% python3 -q
>>> import numpy as np
>>> import numpy.linalg as la
>>> np.set_printoptions(suppress=True, linewidth=200)
>>> F = np.loadtxt("a.csv", delimiter=",")
>>> F
array([[ 0.,  6.,  8.,  4., 13.,  0.],
       [ 0.,  3.,  6.,  2., 11.,  0.],
       [ 0.,  4.,  8.,  8.,  9.,  0.],
       [ 0.,  0.,  2.,  2.,  3.,  0.],
       [ 2.,  3.,  6.,  2., 11.,  0.],
       [13.,  2.,  8., 12.,  5.,  2.],
       [ 0., 11., 13., 14., 13.,  3.],
       [ 2.,  0.,  6., 10.,  3.,  1.],
       [18., 10., 13., 16., 11.,  4.],
       [ 0.,  0.,  5.,  4.,  7.,  0.],
       [ 0.,  6.,  7.,  0., 15.,  0.],
       [19., 14., 14., 12., 17.,  2.],
       [ 0.,  0.,  2.,  8.,  0.,  0.],
       [ 0.,  2.,  7.,  8.,  7.,  0.],
       [ 0.,  1.,  6.,  6.,  7.,  0.],
       [ 0.,  0.,  6., 14.,  0.,  3.],
       [12.,  0.,  7., 12.,  3.,  2.],
       [14., 10., 13., 16., 11.,  4.]])
>>> basis = F[[7, 15]].astype(float)
>>> for _ in range(7):
...     lab = la.norm(F[:, None] - basis, axis=-1).argmin(axis=1)
...     basis = np.array([F[lab == j].mean(axis=0) for j in range(2)])
... 
>>> lab
array([1, 1, 1, 1, 1, 0, 0, 1, 0, 1, 1, 0, 1, 1, 1, 1, 0, 0])
>>> np.bincount(lab)
array([ 6, 12])
>>> basis.round(2)
array([[12.67,  7.83, 11.33, 13.67, 10.  ,  2.83],
       [ 0.33,  2.08,  5.75,  5.67,  7.17,  0.33]])
>>> np.round(la.norm(basis) ** 2 / la.norm(basis, 2) ** 2, 2)
np.float64(1.04)
>>> print(round(float(la.norm(basis, 1)), 2), round(float(la.norm(basis, np.inf)), 2))
19.33 58.33
>>> round(float(la.norm(basis[0] - basis[1])), 2)
17.16
>>> la.norm(basis, axis=1).argmax()
np.int64(0)
>>> print(np.round(la.norm(basis, axis=1), 2))
[25.4 11. ]
>>> X = np.load("x.npy")
>>> X
array([[0, 0, 0, 0, 0, 1, 0, 1],
       [0, 0, 0, 0, 0, 1, 1, 1],
       [0, 0, 0, 0, 0, 1, 0, 0],
       [0, 0, 0, 0, 0, 0, 0, 0],
       [0, 0, 0, 0, 0, 0, 1, 0],
       [1, 1, 1, 0, 0, 0, 1, 1],
       [0, 1, 0, 0, 1, 1, 0, 0],
       [1, 1, 0, 0, 0, 1, 0, 0]])
>>> evals, evecs = la.eigh(X)
>>> np.round(la.eigvalsh(X @ X), 2) + 0
array([0.  , 0.  , 0.11, 0.74, 1.1 , 2.84, 3.7 , 9.51])
>>> np.round(la.svd(X, compute_uv=False), 2) + 0
array([3.08, 1.92, 1.69, 1.05, 0.86, 0.33, 0.  , 0.  ])
>>> (evals > 1e-8).sum(), (evals < -1e-8).sum()
(np.int64(3), np.int64(3))
>>> r = la.matrix_rank(X)
>>> r
np.int64(6)
>>> ns = la.svd(X)[2][r:].T
>>> la.matrix_rank(X.T @ X), la.matrix_rank(X @ X.T)
(np.int64(6), np.int64(6))
>>> print(ns.shape)
(8, 2)
>>> print([int(la.matrix_rank(X[:i])) for i in range(1, len(X) + 1)])
[1, 2, 3, 3, 3, 4, 5, 6]
>>> np.allclose(X @ ns, 0)
True
>>> data = np.array([[0, 0, 1, -3, -3, -3, 0, -1],
...     [0, 0, 2, 3, 1, 0, -2, 1],
...     [0, 0, 0, 1, 3, -1, -2, 0],
...     [0, 0, 0, 0, -1, 0, -3, 0],
...     [0, 0, 0, 0, 0, 1, 1, -2],
...     [0, 0, 0, 0, 0, 0, 3, -3],
...     [0, 0, 0, 0, 0, 0, 0, 3],
...     [0, 0, 0, 0, 0, 0, 0, 0]])
>>> np.prod(np.diag(data)), round(float(la.det(data)), 2)
(np.int64(0), 0.0)
>>> print(np.round(np.sort(la.eigvals(data)), 2))
[0. 0. 0. 0. 0. 0. 0. 0.]
>>> data @ data
array([[  0,   0,   0,   1,   6,  -4,  -5,  15],
       [  0,   0,   0,   2,   3,  -1, -12,  -8],
       [  0,   0,   0,   0,  -1,   3,  -3,  -9],
       [  0,   0,   0,   0,   0,  -1,  -1,  -7],
       [  0,   0,   0,   0,   0,   0,   3,   0],
       [  0,   0,   0,   0,   0,   0,   0,   9],
       [  0,   0,   0,   0,   0,   0,   0,   0],
       [  0,   0,   0,   0,   0,   0,   0,   0]])
>>> round(la.det(data), 2)
np.float64(0.0)
>>> (data + data.T) / 2
array([[ 0. ,  0. ,  0.5, -1.5, -1.5, -1.5,  0. , -0.5],
       [ 0. ,  0. ,  1. ,  1.5,  0.5,  0. , -1. ,  0.5],
       [ 0.5,  1. ,  0. ,  0.5,  1.5, -0.5, -1. ,  0. ],
       [-1.5,  1.5,  0.5,  0. , -0.5,  0. , -1.5,  0. ],
       [-1.5,  0.5,  1.5, -0.5,  0. ,  0.5,  0.5, -1. ],
       [-1.5,  0. , -0.5,  0. ,  0.5,  0. ,  1.5, -1.5],
       [ 0. , -1. , -1. , -1.5,  0.5,  1.5,  0. ,  1.5],
       [-0.5,  0.5,  0. ,  0. , -1. , -1.5,  1.5,  0. ]])
>>> la.matrix_power(data, 4)
array([[  0,   0,   0,   0,   0,  -1,  17, -43],
       [  0,   0,   0,   0,   0,  -2,   7, -23],
       [  0,   0,   0,   0,   0,   0,  -3,  27],
       [  0,   0,   0,   0,   0,   0,   0,  -9],
       [  0,   0,   0,   0,   0,   0,   0,   0],
       [  0,   0,   0,   0,   0,   0,   0,   0],
       [  0,   0,   0,   0,   0,   0,   0,   0],
       [  0,   0,   0,   0,   0,   0,   0,   0]])
>>> data @ data
array([[  0,   0,   0,   1,   6,  -4,  -5,  15],
       [  0,   0,   0,   2,   3,  -1, -12,  -8],
       [  0,   0,   0,   0,  -1,   3,  -3,  -9],
       [  0,   0,   0,   0,   0,  -1,  -1,  -7],
       [  0,   0,   0,   0,   0,   0,   3,   0],
       [  0,   0,   0,   0,   0,   0,   0,   9],
       [  0,   0,   0,   0,   0,   0,   0,   0],
       [  0,   0,   0,   0,   0,   0,   0,   0]])
>>> rng = np.random.default_rng(12)
>>> lab = rng.permutation(8)
>>> lab
array([1, 6, 3, 5, 2, 7, 4, 0])
>>> A2 = data[lab][:, lab]
>>> print(np.allclose(A2, data))
False
>>> round(float(la.det(A2)), 2), round(float(la.det(data[lab])), 2)
(0.0, 0.0)
>>> left, sigma, vt = la.svd(data)
>>> sigma.round(2) + 0
array([7.03, 5.4 , 3.77, 2.62, 2.5 , 0.44, 0.  , 0.  ])
>>> A2 = left[:, :6] @ np.diag(sigma[:6]) @ vt[:6]
>>> print(np.round(la.norm(data - A2) / la.norm(data), 2))
0.0
>>> print(round(np.abs(data - A2).max(), 2))
0.0
>>> la.matrix_rank(data, rtol=0.05)
np.int64(6)
>>> A2 = data + rng.integers(-2, 3, (8, 6)) @ rng.integers(-2, 3, (6, 8))
>>> A2
array([[ 4, -4, -1,  0, -3,  2,  0,  8],
       [-2, -9, 13, -1,  5, -4, -4,  2],
       [-4,  2,  0, -6,  1, -3, -7,  4],
       [-1, -1,  3, -3,  6,  1, -8,  4],
       [-5,  2,  3, -1, -5, -4,  2, -7],
       [ 3, -7,  4,  3, -6, -4,  6,  3],
       [-6,  7, -1,  5, -2,  2,  1, -2],
       [ 1, -2,  5,  6, 12,  4,  0, -3]])
>>> la.matrix_rank(A2 - data, tol=1e-8)
np.int64(6)
>>> np.abs(A2 - data).sum(axis=1)
array([27, 37, 26, 25, 27, 36, 29, 33])
>>> print(A2 - data)
[[ 4 -4 -2  3  0  5  0  9]
 [-2 -9 11 -4  4 -4 -2  1]
 [-4  2  0 -7 -2 -2 -5  4]
 [-1 -1  3 -3  7  1 -5  4]
 [-5  2  3 -1 -5 -5  1 -5]
 [ 3 -7  4  3 -6 -4  3  6]
 [-6  7 -1  5 -2  2  1 -5]
 [ 1 -2  5  6 12  4  0 -3]]
>>> np.round(la.svd(A2 - data, compute_uv=False), 2) + 0
array([21.29, 18.15, 16.98, 13.77,  6.88,  2.42,  0.  ,  0.  ])
>>> arr = np.load("arr.npy")
>>> arr
array([[ 2.,  2.,  0., -4.,  0.,  2.,  2., -2.],
       [ 2., -1.,  0., -2.,  0.,  1.,  1., -1.],
       [ 0.,  0., -2.,  0.,  0.,  0.,  0.,  0.],
       [-4., -2.,  0.,  2.,  0., -2., -2.,  2.],
       [ 0.,  0.,  0.,  0., -2.,  0.,  0.,  0.],
       [ 2.,  1.,  0., -2.,  0., -1.,  1., -1.],
       [ 2.,  1.,  0., -2.,  0.,  1., -1., -1.],
       [-2., -1.,  0.,  2.,  0., -1., -1., -1.]])
>>> f = np.array([2, 2, 3, 3, 0, 3, 1, 1])
>>> A2 = arr + np.outer(f, np.eye(8)[6])
>>> la.matrix_rank(la.inv(A2) - la.inv(arr), tol=1e-8)
np.int64(1)
>>> x0 = np.array([1, 0, 2, 2, 1, 2, 1, 0])
>>> np.sign((arr @ x0).round(6))
array([ 0.,  1., -1., -1., -1., -1., -1., -1.])
>>> np.einsum("ij,j->i", arr, x0)
array([ 0.,  1., -4., -6., -2., -3., -1., -1.])
>>> arr @ np.eye(8)[4]
array([ 0.,  0.,  0.,  0., -2.,  0.,  0.,  0.])
>>> (arr @ x0).argmax()
np.int64(1)
>>> arr @ x0
array([ 0.,  1., -4., -6., -2., -3., -1., -1.])
>>> la.norm(arr @ x0) <= la.norm(arr, 2) * la.norm(x0) + 1e-9
np.True_
>>> lab = rng.permutation(8)
>>> print(lab)
[4 0 3 2 7 6 5 1]
>>> A2 = arr[lab][:, lab]
>>> np.diag(A2)
array([-2.,  2.,  2., -2., -1., -1., -1., -1.])
>>> print(np.allclose(A2, arr))
False
>>> round(float(la.det(arr)), 2)
-1280.0
>>> arr @ arr
array([[ 36.,  16.,   0., -32.,   0.,  16.,  16., -16.],
       [ 16.,  12.,   0., -16.,   0.,   8.,   8.,  -8.],
       [  0.,   0.,   4.,   0.,   0.,   0.,   0.,   0.],
       [-32., -16.,   0.,  36.,   0., -16., -16.,  16.],
       [  0.,   0.,   0.,   0.,   4.,   0.,   0.,   0.],
       [ 16.,   8.,   0., -16.,   0.,  12.,   8.,  -8.],
       [ 16.,   8.,   0., -16.,   0.,   8.,  12.,  -8.],
       [-16.,  -8.,   0.,  16.,   0.,  -8.,  -8.,  12.]])
>>> basis = np.array([[2, -1, -2, -2, -3, -2], [0, -2, 1, -1, -1, -3]])
>>> K = rng.normal(size=(22, 2)) @ basis + np.array([0, 1, 3, 2, 2, 0])
>>> K.round(2) + 0
array([[ 2.33, -2.36,  1.77, -1.43, -2.59, -5.62],
       [ 4.51, -1.63, -1.32, -2.69, -4.95, -5.07],
       [ 0.  , -0.21,  3.6 ,  1.39,  1.39, -1.81],
       [-1.82,  5.01,  3.26,  5.37,  6.28,  6.48],
       [-1.76,  1.14,  5.14,  3.39,  4.27,  0.65],
       [ 0.95,  3.6 ,  0.52,  2.59,  2.12,  3.66],
       [-3.77,  3.52,  6.45,  6.08,  7.97,  4.72],
       [-0.38,  1.29,  3.33,  2.43,  2.61,  0.52],
       [ 1.34, -2.13,  2.89, -0.57, -1.24, -5.03],
       [ 0.46, -0.46,  3.15,  0.93,  0.69, -2.3 ],
       [-2.19,  4.45,  4.01,  5.37,  6.46,  5.72],
       [ 0.47, -0.57,  3.19,  0.86,  0.63, -2.47],
       [ 1.45, -0.91,  2.14, -0.05, -0.77, -3.23],
       [ 1.57, -1.4 ,  2.24, -0.38, -1.16, -4.  ],
       [-3.5 ,  4.22,  5.77,  6.24,  7.99,  5.71],
       [ 0.91, -0.65,  2.69,  0.49,  0.04, -2.7 ],
       [-3.02,  0.17,  7.2 ,  3.85,  5.36, -0.49],
       [-0.88,  1.9 ,  3.65,  3.11,  3.55,  1.57],
       [ 0.55, -0.77,  3.2 ,  0.7 ,  0.43, -2.8 ],
       [-2.87,  0.45,  6.86,  3.88,  5.31, -0.1 ],
       [ 0.15,  2.46,  2.07,  2.62,  2.54,  2.16],
       [-0.55,  5.65,  1.36,  4.74,  5.01,  7.11]])
>>> r = la.matrix_rank(K)
>>> r
np.int64(3)
>>> ns = la.svd(K)[2][r:].T
>>> [int(la.matrix_rank(K[:, :j + 1])) for j in range(6)]
[1, 2, 3, 3, 3, 3]
>>> la.matrix_rank(K.T @ K), la.matrix_rank(K @ K.T)
(np.int64(3), np.int64(3))
